% python3 -q
>>> import numpy as np
>>> np.set_printoptions(precision=3, suppress=True, linewidth=160)
>>> M = np.load("w.npy")
>>> M
array([[ 9, 12, 11,  7],
       [ 8, 11, 10,  6],
       [ 9, 12, 11,  7],
       [ 7, 10,  9,  5]])
>>> Uu, s, VT = np.linalg.svd(M)
>>> np.argmax(s[:-1] / (s[1:] + 1e-6)) + 1
np.int64(2)
>>> s.round(3) + 0
array([36.953,  0.689,  0.   ,  0.   ])
>>> B = Uu[:, :2] @ np.diag(s[:2]) @ VT[:2]
>>> np.round(np.linalg.norm(M - B) / np.linalg.norm(M), 3)
np.float64(0.0)
>>> np.linalg.matrix_rank(M, rtol=0.05)
np.int64(1)
>>> print(np.round(np.linalg.norm(M - B, 2), 3), round(float(s[2]), 3))
0.0 0.0
>>> print(round(float(np.abs(M - B).max()), 3))
0.0
>>> try:
...     np.linalg.inv(M)
... except np.linalg.LinAlgError as e:
...     print(repr(e))
... 
LinAlgError('Singular matrix')
>>> np.abs(np.diag(np.linalg.qr(M)[1])) > 1e-9
array([ True,  True, False, False])
>>> M @ np.linalg.pinv(M) @ M
array([[ 9., 12., 11.,  7.],
       [ 8., 11., 10.,  6.],
       [ 9., 12., 11.,  7.],
       [ 7., 10.,  9.,  5.]])
>>> t = np.radians(180)
>>> Rm = np.eye(4)
>>> Rm[1, 1] = Rm[3, 3] = np.cos(t)
>>> Rm[1, 3], Rm[3, 1] = -np.sin(t), np.sin(t)
>>> print(Rm.round(3) + 0)
[[ 1.  0.  0.  0.]
 [ 0. -1.  0.  0.]
 [ 0.  0.  1.  0.]
 [ 0.  0.  0. -1.]]
>>> B = M @ Rm.T
>>> round(np.linalg.det(Rm), 3), np.trace(Rm)
(np.float64(1.0), np.float64(0.0))
>>> np.abs(B - M).max(axis=0)
array([ 0., 24.,  0., 14.])
>>> print(np.allclose(M @ M.T, B @ B.T))
True
>>> print(np.allclose(np.linalg.norm(M, axis=1), np.linalg.norm(B, axis=1)))
True
>>> B = np.array([[-2, -3], [1, 1], [3, -2], [0, -3]])
>>> M @ B
array([[ 27, -58],
       [ 25, -51],
       [ 27, -58],
       [ 23, -44]])
>>> np.vstack([M, B.T]).shape
(6, 4)
>>> np.linalg.matrix_rank(M @ B)
np.int64(2)
>>> print(B.T @ M.T)
[[ 27  25  27  23]
 [-58 -51 -58 -44]]
>>> f = np.array([5, 0])
>>> np.convolve(M[1], f)
array([40, 55, 50, 30,  0])
>>> print(np.polyval(f, M[1]))
[40 55 50 30]
>>> np.cross(M[1, :3], M[0, :3])
array([ 1,  2, -3])
>>> E = np.load("mat.npy")
>>> E
array([[-0.54 ,  0.769, -0.106, -4.093, -1.796, -0.191, -0.544,  0.334, -0.977, -1.653],
       [-0.39 ,  0.007,  0.003,  0.056,  1.812, -3.422, -1.167,  2.236, -1.246,  1.392],
       [ 2.178,  0.708,  0.469,  0.344, -0.151,  2.088, -1.267,  0.095,  1.705,  3.242],
       [-1.212, -2.274, -0.378,  0.378,  3.053, -2.157,  0.957, -0.787, -1.331,  0.892],
       [ 2.737, -0.202, -2.794,  0.73 ,  1.451, -0.799, -0.332,  0.712,  1.618, -1.775],
       [ 1.628,  1.293,  2.103,  2.305,  1.74 , -1.415,  0.314,  1.264,  1.449, -1.453],
       [ 0.634, -0.822, -1.823, -0.314,  2.865, -0.451, -0.008,  0.719,  1.859, -2.849],
       [-1.082, -0.236,  1.241, -0.813,  3.008, -2.603,  1.144,  0.06 ,  1.53 ,  1.447],
       [-0.082,  1.565, -0.229, -1.578, -2.504,  2.232,  1.262,  0.062, -1.732,  2.037],
       [-0.517, -1.44 , -0.907,  1.221, -2.027,  0.111, -3.43 , -0.527,  0.933,  1.82 ],
       [ 1.265,  1.393,  1.165, -1.925, -0.832, -2.001,  0.766, -1.591, -1.391, -2.579],
       [ 2.053, -1.031,  0.871, -2.337,  3.281,  0.176, -0.055, -0.415,  1.337,  0.862],
       [ 1.354, -0.612,  0.802,  1.986,  2.698, -1.72 ,  0.216,  1.045, -2.612,  0.087],
       [ 1.292,  0.874,  3.58 ,  0.583,  0.797,  0.178,  0.151,  1.987, -0.633, -2.091],
       [ 0.693,  0.129, -0.669,  0.356, -2.536, -3.64 , -1.66 ,  0.204, -1.176,  0.255],
       [ 1.667, -0.714,  1.646,  1.093,  3.484,  1.281, -0.007, -1.124, -0.91 , -1.392],
       [ 2.123,  1.197, -0.555,  0.938,  1.045, -1.098, -2.043, -2.655,  1.584, -1.358],
       [ 1.866, -0.448,  1.153, -2.132,  0.502, -2.485,  0.143,  1.414, -0.464,  2.604],
       [ 2.507,  2.589,  0.018, -0.836,  1.214, -2.027,  0.349, -1.493, -0.23 , -1.824],
       [-3.211,  1.387,  1.374, -1.509,  0.971,  1.387, -0.385, -1.242, -1.777,  0.942],
       [ 0.819, -1.583, -0.134,  1.143,  1.657, -1.678,  1.274, -3.078, -1.789, -0.8  ],
       [-1.336,  0.711, -0.275,  1.426, -0.63 , -3.07 ,  2.935,  0.926, -0.918,  0.681],
       [ 1.003, -1.759, -2.516,  0.662, -1.864, -1.371, -0.623,  1.931,  1.708, -1.32 ],
       [ 2.71 , -0.251,  0.435,  1.684, -2.715, -1.208, -1.517, -0.468, -0.789,  1.61 ]])
>>> proj = E @ np.linalg.solve(E.T @ E, E.T)
>>> print(np.round(np.linalg.eigvalsh(proj), 3) + 0)
[0. 0. 0. 0. 0. 0. 0. 0. 0. 0. 0. 0. 0. 0. 1. 1. 1. 1. 1. 1. 1. 1. 1. 1.]
>>> np.allclose(proj @ proj, proj)
True
>>> np.linalg.matrix_rank(np.eye(24) - proj)
np.int64(14)
>>> proj @ E[:, 1]
array([ 0.769,  0.007,  0.708, -2.274, -0.202,  1.293, -0.822, -0.236,  1.565, -1.44 ,  1.393, -1.031, -0.612,  0.874,  0.129, -0.714,  1.197, -0.448,  2.589,
        1.387, -1.583,  0.711, -1.759, -0.251])
>>> B = np.c_[E[:, :2] @ np.array([[2, 4], [-5, 3]]), np.array([1, 2, 2, 1, -2, 1, 1, -2, 3, -3, 1, -3, 2, 2, -1, -1, -2, 3, 2, 1, 2, 1, 1, 2])]
>>> print(B)
[[ -4.925   0.147   1.   ]
 [ -0.815  -1.539   2.   ]
 [  0.816  10.836   2.   ]
 [  8.946 -11.67    1.   ]
 [  6.484  10.342  -2.   ]
 [ -3.209  10.391   1.   ]
 [  5.378   0.07    1.   ]
 [ -0.984  -5.036  -2.   ]
 [ -7.989   4.367   3.   ]
 [  6.166  -6.388  -3.   ]
 [ -4.435   9.239   1.   ]
 [  9.261   5.119  -3.   ]
 [  5.768   3.58    2.   ]
 [ -1.786   7.79    2.   ]
 [  0.741   3.159  -1.   ]
 [  6.904   4.526  -1.   ]
 [ -1.739  12.083  -2.   ]
 [  5.972   6.12    3.   ]
 [ -7.931  17.795   2.   ]
 [-13.357  -8.683   1.   ]
 [  9.553  -1.473   2.   ]
 [ -6.227  -3.211   1.   ]
 [ 10.801  -1.265   1.   ]
 [  6.675  10.087   2.   ]]
>>> np.round(np.linalg.lstsq(E, B[:, 0])[0], 3) + 0
array([ 2., -5.,  0.,  0.,  0.,  0.,  0.,  0.,  0.,  0.])
>>> np.linalg.matrix_rank(np.c_[E, B])
np.int64(11)
>>> np.linalg.matrix_rank(B)
np.int64(3)
>>> np.linalg.norm(np.linalg.qr(E)[0].T @ B, axis=0) ** 2 / ((B ** 2).sum(axis=0) + 1e-12)
array([1.   , 1.   , 0.534])
>>> def softmax(z):
...     e = np.exp(z - z.max(axis=-1, keepdims=True))
...     return e / e.sum(axis=-1, keepdims=True)
... 
>>> print(softmax(B).sum(axis=1))
[1. 1. 1. 1. 1. 1. 1. 1. 1. 1. 1. 1. 1. 1. 1. 1. 1. 1. 1. 1. 1. 1. 1. 1.]
>>> np.round(softmax(B[22]), 3) + 0
array([1., 0., 0.])
>>> scores = B @ B.T / np.sqrt(3)
>>> softmax(scores)[22] @ B
array([10.766, -1.458,  1.001])
>>> softmax(scores).round(6).argmax(axis=1)
array([19, 19, 18,  3,  4, 18, 22, 19, 18,  3, 18, 11, 23, 18, 18,  4, 18, 23, 18, 19, 22, 19, 22, 23])
>>> cov = np.cov(E, rowvar=False)
>>> cov.shape
(10, 10)
>>> np.argsort(-E.std(axis=0).round(6), kind="stable")
array([4, 9, 5, 3, 0, 8, 2, 7, 6, 1])
>>> np.median(E, axis=0)
array([ 1.134, -0.098,  0.01 ,  0.367,  1.008, -1.289, -0.007,  0.079, -0.711,  0.171])
>>> lab = E[:, 0] > np.median(E[:, 0])
>>> f = E[lab].mean(axis=0) - E[~lab].mean(axis=0)
>>> round((((E - E.mean(axis=0)) @ f > 0) == lab).mean(), 3)
np.float64(0.917)
>>> f
array([ 2.383,  0.695,  1.109,  0.458,  0.875,  0.485, -0.253, -0.172,  0.465, -0.576])
>>> rng = np.random.default_rng(81028)
>>> mat = np.eye(4, dtype=int)[rng.permutation(4)] * np.array([-3, -3, 3, 0])
>>> print(mat)
[[ 0 -3  0  0]
 [ 0  0  3  0]
 [-3  0  0  0]
 [ 0  0  0  0]]
>>> (mat - mat.T) / 2
array([[ 0. , -1.5,  1.5,  0. ],
       [ 1.5,  0. ,  1.5,  0. ],
       [-1.5, -1.5,  0. ,  0. ],
       [ 0. ,  0. ,  0. ,  0. ]])
>>> (mat + mat.T) / 2
array([[ 0. , -1.5, -1.5,  0. ],
       [-1.5,  0. ,  1.5,  0. ],
       [-1.5,  1.5,  0. ,  0. ],
       [ 0. ,  0. ,  0. ,  0. ]])
>>> print(np.round(np.abs(np.linalg.eigvals(mat)).max(), 3))
3.0
>>> np.linalg.matrix_power(mat, 4)
array([[  0, -81,   0,   0],
       [  0,   0,  81,   0],
       [-81,   0,   0,   0],
       [  0,   0,   0,   0]])
>>> np.trace(mat)
np.int64(0)
>>> mat @ mat.T
array([[9, 0, 0, 0],
       [0, 9, 0, 0],
       [0, 0, 9, 0],
       [0, 0, 0, 0]])
>>> mat[:, 0] @ mat[:, 3]
np.int64(0)
>>> print(np.linalg.norm(mat, axis=0))
[3. 3. 3. 0.]
>>> np.linalg.svd(mat, compute_uv=False)
array([3., 3., 3., 0.])
>>> Uu, s, VT = np.linalg.svd(mat)
>>> vecs = VT[:(s > 1e-8).sum()]
>>> vec = mat[2] + -3 * mat[1] + rng.integers(2) * np.eye(4)[2]
>>> vec
array([-3.,  0., -9.,  0.])
>>> vecs.T @ vecs
array([[1., 0., 0., 0.],
       [0., 1., 0., 0.],
       [0., 0., 1., 0.],
       [0., 0., 0., 0.]])
>>> np.diag(vecs.T @ vecs)
array([1., 1., 1., 0.])
>>> Uu, s, VT = np.linalg.svd(mat)
>>> s
array([3., 3., 3., 0.])
>>> np.argmax(s[:-1] / (s[1:] + 1e-6)) + 1
np.int64(3)
>>> B = Uu[:, :3] @ np.diag(s[:3]) @ VT[:3]
>>> np.linalg.matrix_rank(B)
np.int64(3)
>>> round(np.linalg.norm(mat - B) / np.linalg.norm(mat), 3)
np.float64(0.0)
>>> np.round(np.linalg.norm(mat - B, 2), 3), s[3]
(np.float64(0.0), np.float64(0.0))
>>> K = np.loadtxt("block10.csv", delimiter=",")
>>> K
array([[-1.266, -0.13 ,  1.765, -2.065],
       [-0.576, -2.655, -1.177, -0.486],
       [-2.533,  0.982, -1.177,  0.486],
       [-0.806, -0.985,  1.765,  2.065]])
>>> print(np.kron(np.eye(2, dtype=int), K))
[[-1.266 -0.13   1.765 -2.065 -0.    -0.     0.    -0.   ]
 [-0.576 -2.655 -1.177 -0.486 -0.    -0.    -0.    -0.   ]
 [-2.533  0.982 -1.177  0.486 -0.     0.    -0.     0.   ]
 [-0.806 -0.985  1.765  2.065 -0.    -0.     0.     0.   ]
 [-0.    -0.     0.    -0.    -1.266 -0.13   1.765 -2.065]
 [-0.    -0.    -0.    -0.    -0.576 -2.655 -1.177 -0.486]
 [-0.     0.    -0.     0.    -2.533  0.982 -1.177  0.486]
 [-0.    -0.     0.     0.    -0.806 -0.985  1.765  2.065]]
>>> np.round(np.einsum("ii->", K), 3)
np.float64(-3.033)
>>> np.round(K.T @ K, 3) + 0
array([[9., 0., 0., 0.],
       [0., 9., 0., 0.],
       [0., 0., 9., 0.],
       [0., 0., 0., 9.]])
>>> print(np.round(K @ K.T, 3) + 0)
[[9. 0. 0. 0.]
 [0. 9. 0. 0.]
 [0. 0. 9. 0.]
 [0. 0. 0. 9.]]
>>> B = K / np.linalg.norm(K, axis=1, keepdims=True)
>>> cov = B @ B.T
>>> print(round(np.degrees(np.arccos(np.clip(cov[3, 0], -1, 1))), 3))
90.0
>>> (cov - 2 * np.eye(4)).round(6).argmax(axis=1)
array([1, 0, 0, 0])
>>> np.argwhere(np.triu(np.abs(cov) > 0.95, 1))
array([], shape=(0, 2), dtype=int64)
>>> print((K + K.T) / 2)
[[-1.266 -0.353 -0.384 -1.435]
 [-0.353 -2.655 -0.097 -0.736]
 [-0.384 -0.097 -1.177  1.125]
 [-1.435 -0.736  1.125  2.065]]
>>> print(np.sort(np.abs(np.linalg.eigvals(K))))
[3. 3. 3. 3.]
>>> print(round(np.trace(K), 3))
-3.033
>>> np.allclose(K, K.T)
False
